% ipython --no-banner

In [1]: import numpy as np

In [2]: np.set_printoptions(precision=3, suppress=True, linewidth=100)

In [3]: Z = np.array([[2, 4, 0], [3, 1, 1], [1, 5, 2]])

In [4]: rng = np.random.default_rng(1802)

In [5]: A = (rng.random((17, 3)) < 0.25) @ Z

In [6]: A
Out[6]: 
array([[0, 0, 0],
       [3, 1, 1],
       [2, 4, 0],
       [2, 4, 0],
       [4, 6, 3],
       [0, 0, 0],
       [3, 1, 1],
       [2, 4, 0],
       [1, 5, 2],
       [0, 0, 0],
       [0, 0, 0],
       [0, 0, 0],
       [4, 6, 3],
       [3, 1, 1],
       [2, 4, 0],
       [3, 1, 1],
       [2, 4, 0]])

In [7]: # rows 2 and 3 are equal

In [8]: Xs = A - A.mean(axis=1)
---------------------------------------------------------------------------
ValueError                                Traceback (most recent call last)
Cell In[8], line 1
----> 1 Xs = A - A.mean(axis=1)

ValueError: operands could not be broadcast together with shapes (17,3) (17,) 

In [9]: Xs = A - A.mean(axis=0)

In [10]: Uu, sigma, Vh = np.linalg.svd(Xs, full_matrices=False)

In [11]: print(np.abs(Vh[0]).argmax())
1

In [12]: sigma
Out[12]: array([10.208,  4.554,  2.679])

In [13]: sigma ** 2 / (sigma ** 2).sum()
Out[13]: array([0.789, 0.157, 0.054])

In [14]: (np.sign(Uu[:, 0]) == np.sign(Uu[0, 0])).astype(int)
Out[14]: array([1, 1, 0, 0, 0, 1, 1, 0, 0, 1, 1, 1, 0, 1, 0, 1, 0])

In [15]: round(float((sigma ** 2).sum() ** 2 / (sigma ** 4).sum()), 3)
Out[15]: 1.539

In [16]: d = np.linalg.norm(A[:, None] - A[None], axis=-1)

In [17]: d.shape
Out[17]: (17, 17)

In [18]: print(d[:5, :5])
[[0.    3.317 4.472 4.472 7.81 ]
 [3.317 0.    3.317 3.317 5.477]
 [4.472 3.317 0.    0.    4.123]
 [4.472 3.317 0.    0.    4.123]
 [7.81  5.477 4.123 4.123 0.   ]]

In [19]: d[4].round(6).argsort(kind="stable")[:4]
Out[19]: array([ 4, 12,  8,  2])

In [20]: vec = np.array([-3, -1, 3])

In [21]: np.sign((A @ vec).round(6))
Out[21]: array([ 0, -1, -1, -1, -1,  0, -1, -1, -1,  0,  0,  0, -1, -1, -1, -1, -1])

In [22]: A @ (2 * vec)
Out[22]: array([  0, -14, -20, -20, -18,   0, -14, -20,  -4,   0,   0,   0, -18, -14, -20, -14, -20])

In [23]: A @ vec
Out[23]: array([  0,  -7, -10, -10,  -9,   0,  -7, -10,  -2,   0,   0,   0,  -9,  -7, -10,  -7, -10])

In [24]: Xs = A - A.mean(axis=0)

In [25]: evecs = np.linalg.svd(Xs)[2][:1]

In [26]: Y = Xs - Xs @ evecs.T @ evecs

In [27]: np.linalg.norm(Y, axis=1).round(6).argmax()
Out[27]: np.int64(8)

In [28]: (Xs @ evecs.T).std(axis=0)
Out[28]: array([2.476])

In [29]: Y.std(axis=0)
Out[29]: array([0.893, 0.567, 0.724])

In [30]: np.diag(evecs.T @ evecs)
Out[30]: array([0.182, 0.736, 0.083])

In [31]: print(np.cov(Xs @ evecs.T, rowvar=False))
6.512663419247952

In [32]: data = np.loadtxt("layer0.csv", delimiter=",")

In [33]: data
Out[33]: 
array([[-0.653, -1.374,  2.585],
       [ 2.005, -0.793,  2.087],
       [ 0.784, -1.216,  2.628],
       [-2.813, -0.726,  0.749],
       [-1.659,  0.949, -2.313],
       [-0.604, -1.374,  2.598],
       [-2.847,  0.114, -0.94 ],
       [-2.941, -0.515,  0.295],
       [ 0.242,  1.361, -2.662],
       [-0.102,  1.331, -2.687],
       [-2.511, -0.974,  1.321],
       [ 2.678, -0.322,  1.314],
       [-2.258, -1.102,  1.639]])

In [34]: # rank 2

In [35]: Xs = data - data.mean(axis=0)

In [36]: evecs = np.linalg.svd(Xs)[2][:2]

In [37]: Y = Xs - Xs @ evecs.T @ evecs

In [38]: np.round(np.linalg.norm(Y) / np.linalg.norm(Xs), 3)
Out[38]: np.float64(0.0)

In [39]: np.linalg.norm(Y, axis=1).round(6).argmax()
Out[39]: np.int64(0)

In [40]: print(np.diag(evecs.T @ evecs))
[0.988 0.21  0.802]

In [41]: np.round(Y.std(axis=0), 3) + 0
Out[41]: array([0., 0., 0.])

In [42]: m1 = np.load("arr.npy")

In [43]: m1
Out[43]: 
array([[-24., -11.,  -6.,  -5.],
       [ 44.,  20.,  12.,  10.],
       [-22., -11.,  -8.,  -5.],
       [ 38.,  19.,  10.,   7.]])

In [44]: u, r1 = m1[2], m1[3]

In [45]: u @ r1
Out[45]: np.float64(-1160.0)

In [46]: p = (u @ r1) / (u @ u) * u

In [47]: np.round((r1 - p) @ u, 3)
Out[47]: np.float64(0.0)

In [48]: print(np.linalg.cond(m1) > 100)
True

In [49]: round(np.linalg.norm(m1, 2) / np.linalg.norm(m1), 3)
Out[49]: np.float64(0.999)

In [50]: Y = m1 / np.linalg.norm(m1, axis=1, keepdims=True)

In [51]: C2 = Y @ Y.T

In [52]: print(np.argwhere(np.triu(np.abs(C2) > 0.95, 1)))
[[0 1]
 [0 2]
 [0 3]
 [1 2]
 [1 3]
 [2 3]]

In [53]: round(np.degrees(np.arccos(np.clip(C2[2, 1], -1, 1))), 3)
Out[53]: np.float64(175.512)

In [54]: (C2 - 2 * np.eye(4)).round(6).argmax(axis=1)
Out[54]: array([2, 3, 0, 1])

In [55]: np.linalg.norm(Y, axis=1)
Out[55]: array([1., 1., 1., 1.])

In [56]: (np.abs(C2) > 0.9).astype(int)
Out[56]: 
array([[1, 1, 1, 1],
       [1, 1, 1, 1],
       [1, 1, 1, 1],
       [1, 1, 1, 1]])

In [57]: Y = m1 + rng.integers(-2, 3, (4, 1)) @ rng.integers(-2, 3, (1, 4))

In [58]: Y
Out[58]: 
array([[-28., -13., -10.,  -3.],
       [ 48.,  22.,  16.,   8.],
       [-18.,  -9.,  -4.,  -7.],
       [ 42.,  21.,  14.,   5.]])

In [59]: np.linalg.matrix_rank(Y - m1, tol=1e-8)
Out[59]: np.int64(1)

In [60]: np.abs(Y - m1).sum(axis=1)
Out[60]: array([12., 12., 12., 12.])

In [61]: feats = np.loadtxt("m.csv", delimiter=",")

In [62]: feats
Out[62]: 
array([[ 1.   ,  0.   ,  0.   ,  0.   ],
       [ 0.   ,  0.866,  0.   , -0.5  ],
       [ 0.   ,  0.   ,  1.   ,  0.   ],
       [ 0.   ,  0.5  ,  0.   ,  0.866]])

In [63]: vec = np.array([0, -1, 3, -3])

In [64]: rhs = feats @ vec

In [65]: beta, lr = np.zeros(4), 1 / np.linalg.norm(feats, 2) ** 2

In [66]: for i in range(25):
    ...:     beta -= lr * feats.T @ (feats @ beta - rhs)
    ...:     if i % 5 == 0: print(i, round(np.linalg.norm(feats @ beta - rhs), 3))
    ...: 
0 0.0
5 0.0
10 0.0
15 0.0
20 0.0

In [67]: round(float(np.linalg.cond(feats)), 3)
Out[67]: 1.0

In [68]: idx = rng.permutation(4)

In [69]: Y = feats[:, idx] * rng.choice([-1, 1], 4)

In [70]: print(Y)
[[ 0.     0.    -1.    -0.   ]
 [ 0.    -0.5   -0.    -0.866]
 [ 1.     0.    -0.    -0.   ]
 [ 0.     0.866 -0.    -0.5  ]]

In [71]: Uu, _, Vh = np.linalg.svd(feats.T @ Y)

In [72]: print(Uu @ Vh)
[[ 0.  0. -1.  0.]
 [ 0.  0.  0. -1.]
 [ 1.  0.  0.  0.]
 [ 0.  1.  0.  0.]]

In [73]: print(np.round(np.linalg.lstsq(feats, Y)[0], 3) + 0)
[[ 0.  0. -1.  0.]
 [ 0.  0.  0. -1.]
 [ 1.  0.  0.  0.]
 [ 0.  1.  0.  0.]]

In [74]: u = np.array([-4, 0, 4])

In [75]: np.correlate(feats[2], feats[3], "full")
Out[75]: array([0.   , 0.   , 0.866, 0.   , 0.5  , 0.   , 0.   ])

In [76]: np.linalg.matrix_power(feats, 2)
Out[76]: 
array([[ 1.   ,  0.   ,  0.   ,  0.   ],
       [ 0.   ,  0.5  ,  0.   , -0.866],
       [ 0.   ,  0.   ,  1.   ,  0.   ],
       [ 0.   ,  0.866,  0.   ,  0.5  ]])

In [77]: np.allclose(feats @ feats.T, feats.T @ feats)
Out[77]: True

In [78]: np.allclose(feats, feats.T)
Out[78]: False

In [79]: round(float(np.trace(feats)), 3)
Out[79]: 3.732

In [80]: np.linalg.determinant(feats)
---------------------------------------------------------------------------
AttributeError                            Traceback (most recent call last)
Cell In[80], line 1
----> 1 np.linalg.determinant(feats)

AttributeError: module 'numpy.linalg' has no attribute 'determinant'

In [81]: round(float(np.abs(np.linalg.eigvals(feats)).max()), 3)
Out[81]: 1.0

In [82]: (feats - feats.T) / 2
Out[82]: 
array([[ 0. ,  0. ,  0. ,  0. ],
       [ 0. ,  0. ,  0. , -0.5],
       [ 0. ,  0. ,  0. ,  0. ],
       [ 0. ,  0.5,  0. ,  0. ]])

In [83]: u = np.array([-1, 2, -3, -3])

In [84]: Y = feats + np.outer(u, np.eye(4)[0])

In [85]: Y
Out[85]: 
array([[ 0.   ,  0.   ,  0.   ,  0.   ],
       [ 2.   ,  0.866,  0.   , -0.5  ],
       [-3.   ,  0.   ,  1.   ,  0.   ],
       [-3.   ,  0.5  ,  0.   ,  0.866]])

In [86]: K = np.array([[19, -3, -20, 12],
    ...:     [-3, 1, 3, -1],
    ...:     [-20, 3, 22, -12],
    ...:     [12, -1, -12, 10]])

In [87]: K
Out[87]: 
array([[ 19,  -3, -20,  12],
       [ -3,   1,   3,  -1],
       [-20,   3,  22, -12],
       [ 12,  -1, -12,  10]])

In [88]: Y = K / np.linalg.norm(K, axis=1, keepdims=True)

In [89]: C2 = Y @ Y.T

In [90]: print(C2[2])
[-0.999  0.979  1.    -0.987]

In [91]: print(np.argwhere(np.triu(np.abs(C2) > 0.95, 1)))
[[0 1]
 [0 2]
 [0 3]
 [1 2]
 [2 3]]

In [92]: (C2 - 2 * np.eye(4)).round(6).argmax(axis=1)
Out[92]: array([3, 2, 1, 0])

In [93]: print(np.round(np.linalg.eigvals(K).sum().real, 3))
52.0

In [94]: np.round(np.linalg.eigvals(K), 3) + 0
Out[94]: array([48.491,  0.   ,  0.649,  2.86 ])

In [95]: np.einsum("ii->", K)
Out[95]: np.int64(52)

In [96]: np.einsum("ij,ji->", K, K)
Out[96]: np.int64(2360)

In [97]: vec = np.array([2, 2, -1, 2])

In [98]: print(K @ (2 * vec))
[ 152  -18 -160  108]

In [99]: K @ np.eye(4)[2]
Out[99]: array([-20.,   3.,  22., -12.])

In [100]: print(K @ vec)
[ 76  -9 -80  54]

In [101]: print(K @ np.ones(4))
[ 8.  0. -7.  9.]

In [102]: (K * vec).sum(axis=1)
Out[102]: array([ 76,  -9, -80,  54])

In [103]: np.linalg.norm(K @ vec) <= np.linalg.norm(K, 2) * np.linalg.norm(vec) + 1e-9
Out[103]: np.True_

In [104]: (K @ vec).argmax()
Out[104]: np.int64(0)

In [105]: np.einsum("ij,j->i", K, vec)
Out[105]: array([ 76,  -9, -80,  54])

In [106]: M = np.array([[1, 1, 1, 1], [3, 2, 3, 2], [1, 1, 1, 1], [3, 2, 3, 2]])

In [107]: # rows and columns are dependent

In [108]: vec = np.array([1, 2, 2, 1])

In [109]: np.linalg.norm(M @ vec) <= np.linalg.norm(M, 2) * np.linalg.norm(vec) + 1e-9
Out[109]: np.True_

In [110]: np.einsum("ij,j->i", M, vec)
Out[110]: array([ 6, 15,  6, 15])

In [111]: (M @ vec).argmax()
Out[111]: np.int64(1)

In [112]: (M * vec).sum(axis=1)
Out[112]: array([ 6, 15,  6, 15])

In [113]: M * vec
Out[113]: 
array([[1, 2, 2, 1],
       [3, 4, 6, 2],
       [1, 2, 2, 1],
       [3, 4, 6, 2]])

In [114]: np.sign((M @ vec).round(6))
Out[114]: array([1, 1, 1, 1])
